$ python3 -q
>>> import numpy as np
>>> import numpy.linalg as la
>>> np.set_printoptions(suppress=True, linewidth=200)
>>> M = np.array([[-1.0, 1.0, 1.0, 1.0, 1.0, 1.0, 1.0, 1.0],
...     [1.0, -1.0, 1.0, 1.0, 1.0, 1.0, 1.0, 1.0],
...     [1.0, 1.0, -1.0, 1.0, 1.0, 1.0, 1.0, 1.0],
...     [1.0, 1.0, 1.0, -1.0, 1.0, 1.0, 1.0, 1.0],
...     [1.0, 1.0, 1.0, 1.0, -1.0, 1.0, 1.0, 1.0],
...     [1.0, 1.0, 1.0, 1.0, 1.0, -1.0, 1.0, 1.0],
...     [1.0, 1.0, 1.0, 1.0, 1.0, 1.0, -1.0, 1.0],
...     [1.0, 1.0, 1.0, 1.0, 1.0, 1.0, 1.0, -1.0]])
>>> M
array([[-1.,  1.,  1.,  1.,  1.,  1.,  1.,  1.],
       [ 1., -1.,  1.,  1.,  1.,  1.,  1.,  1.],
       [ 1.,  1., -1.,  1.,  1.,  1.,  1.,  1.],
       [ 1.,  1.,  1., -1.,  1.,  1.,  1.,  1.],
       [ 1.,  1.,  1.,  1., -1.,  1.,  1.,  1.],
       [ 1.,  1.,  1.,  1.,  1., -1.,  1.,  1.],
       [ 1.,  1.,  1.,  1.,  1.,  1., -1.,  1.],
       [ 1.,  1.,  1.,  1.,  1.,  1.,  1., -1.]])
>>> vals, evecs = la.eigh(M)
>>> np.unique(vals.round(6) + 0, return_counts=True)[1]
array([7, 1])
>>> (vals > 1e-8).sum(), (vals < -1e-8).sum()
(np.int64(1), np.int64(7))
>>> np.round(evecs @ np.diag(vals) @ evecs.T, 3)
array([[-1.,  1.,  1.,  1.,  1.,  1.,  1.,  1.],
       [ 1., -1.,  1.,  1.,  1.,  1.,  1.,  1.],
       [ 1.,  1., -1.,  1.,  1.,  1.,  1.,  1.],
       [ 1.,  1.,  1., -1.,  1.,  1.,  1.,  1.],
       [ 1.,  1.,  1.,  1., -1.,  1.,  1.,  1.],
       [ 1.,  1.,  1.,  1.,  1., -1.,  1.,  1.],
       [ 1.,  1.,  1.,  1.,  1.,  1., -1.,  1.],
       [ 1.,  1.,  1.,  1.,  1.,  1.,  1., -1.]])
>>> print(vals.round(3))
[-2. -2. -2. -2. -2. -2. -2.  6.]
>>> np.round(np.abs(evecs[:, -1]), 3)
array([0.354, 0.354, 0.354, 0.354, 0.354, 0.354, 0.354, 0.354])
>>> np.round(evecs.T @ evecs, 3) + 0
array([[1., 0., 0., 0., 0., 0., 0., 0.],
       [0., 1., 0., 0., 0., 0., 0., 0.],
       [0., 0., 1., 0., 0., 0., 0., 0.],
       [0., 0., 0., 1., 0., 0., 0., 0.],
       [0., 0., 0., 0., 1., 0., 0., 0.],
       [0., 0., 0., 0., 0., 1., 0., 0.],
       [0., 0., 0., 0., 0., 0., 1., 0.],
       [0., 0., 0., 0., 0., 0., 0., 1.]])
>>> print(np.round(la.eigvalsh(M + 5 * np.eye(8)), 3))
[ 3.  3.  3.  3.  3.  3.  3. 11.]
